$ python3 -q
>>> import numpy as np
>>> np.set_printoptions(precision=3, suppress=True, linewidth=160, sign=" ")
>>> tidy = lambda a: np.round(a, 3) + 0
>>> E = np.loadtxt("data.csv", delimiter=",")
>>> print(E)
[[ 0.354 -0.019  1.066]
 [-0.398 -1.033 -0.454]
 [-1.066  0.264 -1.009]
 [-2.175 -0.518 -1.183]
 [ 2.084  0.982  1.935]
 [ 0.983 -0.61  -0.56 ]
 [-0.006 -0.025 -0.527]
 [-0.342 -0.5   -0.121]
 [ 2.001 -0.963 -0.758]
 [-0.518  0.857  1.27 ]
 [ 2.432 -0.002  1.561]
 [ 1.433 -1.808 -0.594]
 [-0.567  0.874 -0.596]
 [-0.428 -0.478  0.047]
 [-0.768  0.635 -0.948]
 [-0.103 -2.164  0.555]
 [-1.619  1.062  0.066]
 [ 0.886  0.704  1.14 ]
 [ 2.034 -1.26   0.693]
 [-0.992 -1.475  1.095]
 [-0.304 -1.319  0.719]
 [-0.574  1.692 -0.827]
 [ 0.497  0.771  0.314]
 [-0.779 -1.006  0.605]]
>>> B = np.array([[0, 4], [-4, -4], [0, -4]])
>>> print(np.einsum("ij->j", E))
[ 2.065 -5.339  3.489]
>>> B @ E
Traceback (most recent call last):
  File "<python-input-7>", line 1, in <module>
    B @ E
    ~~^~~
ValueError: matmul: Input operand 1 has a mismatch in its core dimension 0, with gufunc signature (n?,k),(k,m?)->(n?,m?) (size 24 is different from 2)
>>> print(np.linalg.matrix_rank(E @ B))
2
>>> print(np.vstack([E, B.T]).shape)
(26, 3)
>>> cov = np.cov(E, rowvar=False)
>>> print(tidy(cov))
[[ 1.502 -0.165  0.45 ]
 [-0.165  1.061  0.004]
 [ 0.45   0.004  0.817]]
>>> print(cov.shape)
(3, 3)
>>> print(tidy(np.median(E, axis=0)))
[-0.323 -0.252  0.056]
>>> Q, R = np.linalg.qr(E)
>>> print(tidy(Q.T @ Q))
[[ 1.  0.  0.]
 [ 0.  1.  0.]
 [ 0.  0.  1.]]
>>> print(tidy(np.abs(np.diag(R))))
[ 5.893  5.008  4.002]
>>> print(tidy(abs(R[0, 0])), tidy(np.linalg.norm(E[:, 0])))
5.893 5.893
>>> print(tidy(Q @ R))
[[ 0.354 -0.019  1.066]
 [-0.398 -1.033 -0.454]
 [-1.066  0.264 -1.009]
 [-2.175 -0.518 -1.183]
 [ 2.084  0.982  1.935]
 [ 0.983 -0.61  -0.56 ]
 [-0.006 -0.025 -0.527]
 [-0.342 -0.5   -0.121]
 [ 2.001 -0.963 -0.758]
 [-0.518  0.857  1.27 ]
 [ 2.432 -0.002  1.561]
 [ 1.433 -1.808 -0.594]
 [-0.567  0.874 -0.596]
 [-0.428 -0.478  0.047]
 [-0.768  0.635 -0.948]
 [-0.103 -2.164  0.555]
 [-1.619  1.062  0.066]
 [ 0.886  0.704  1.14 ]
 [ 2.034 -1.26   0.693]
 [-0.992 -1.475  1.095]
 [-0.304 -1.319  0.719]
 [-0.574  1.692 -0.827]
 [ 0.497  0.771  0.314]
 [-0.779 -1.006  0.605]]
>>> print(tidy(R))
[[-5.893  0.722 -1.809]
 [ 0.     5.008  0.126]
 [ 0.     0.     4.002]]
>>> K = np.load("dump.npy")
>>> print(K)
[[ 3.3  3.   4.   2. ]
 [ 3.   2.3  4.   0. ]
 [ 2.   3.   5.3  1. ]
 [ 3.   3.   4.   2.3]]
>>> print(tidy(np.linalg.det(K.T)))
-0.688
>>> print(tidy(np.poly(K)))
[  1.    -13.2    23.34   -3.548  -0.688]
>>> print(tidy(np.linalg.det(2 * K)), tidy(np.linalg.det(K)))
-11.006 -0.688
>>> print(np.kron(np.eye(2, dtype=int), K))
[[ 3.3  3.   4.   2.   0.   0.   0.   0. ]
 [ 3.   2.3  4.   0.   0.   0.   0.   0. ]
 [ 2.   3.   5.3  1.   0.   0.   0.   0. ]
 [ 3.   3.   4.   2.3  0.   0.   0.   0. ]
 [ 0.   0.   0.   0.   3.3  3.   4.   2. ]
 [ 0.   0.   0.   0.   3.   2.3  4.   0. ]
 [ 0.   0.   0.   0.   2.   3.   5.3  1. ]
 [ 0.   0.   0.   0.   3.   3.   4.   2.3]]
>>> print(np.einsum("ii->", K))
13.2
>>> left, sv, VT = np.linalg.svd(K)
>>> print(np.argmax(sv[:-1] / (sv[1:] + 1e-6)) + 1)
3
>>> print(tidy(sv))
[ 12.097   1.889   1.282   0.023]
>>> B = left[:, :3] @ np.diag(sv[:3]) @ VT[:3]
>>> print(tidy(np.abs(K - B).max()))
0.015
>>> print(np.linalg.matrix_rank(B))
3
>>> print(tidy(np.linalg.norm(K - B, 2)), tidy(sv[3]))
0.023 0.023
>>> print(tidy(np.linalg.norm(K - B) / np.linalg.norm(K)))
0.002
>>> print(np.linalg.matrix_rank(K, rtol=0.05))
3
>>> Q, R = np.linalg.qr(K)
>>> print(tidy(Q @ R))
[[ 3.3  3.   4.   2. ]
 [ 3.   2.3  4.   0. ]
 [ 2.   3.   5.3  1. ]
 [ 3.   3.   4.   2.3]]
>>> print(tidy(abs(R[0, 0])), tidy(np.linalg.norm(K[:, 0])))
5.735 5.735
>>> print(np.allclose(R.T @ R, K.T @ K))
True
>>> u = np.array([-7, 9, -3, 9])
>>> B = K + np.outer(u, np.eye(4)[3])
>>> print(tidy(np.linalg.det(B) / np.linalg.det(K)), tidy(1 + np.linalg.solve(K, u)[3]))
147.848 147.848
>>> print(np.linalg.matrix_rank(np.linalg.inv(B) - np.linalg.inv(K), tol=1e-8))
1
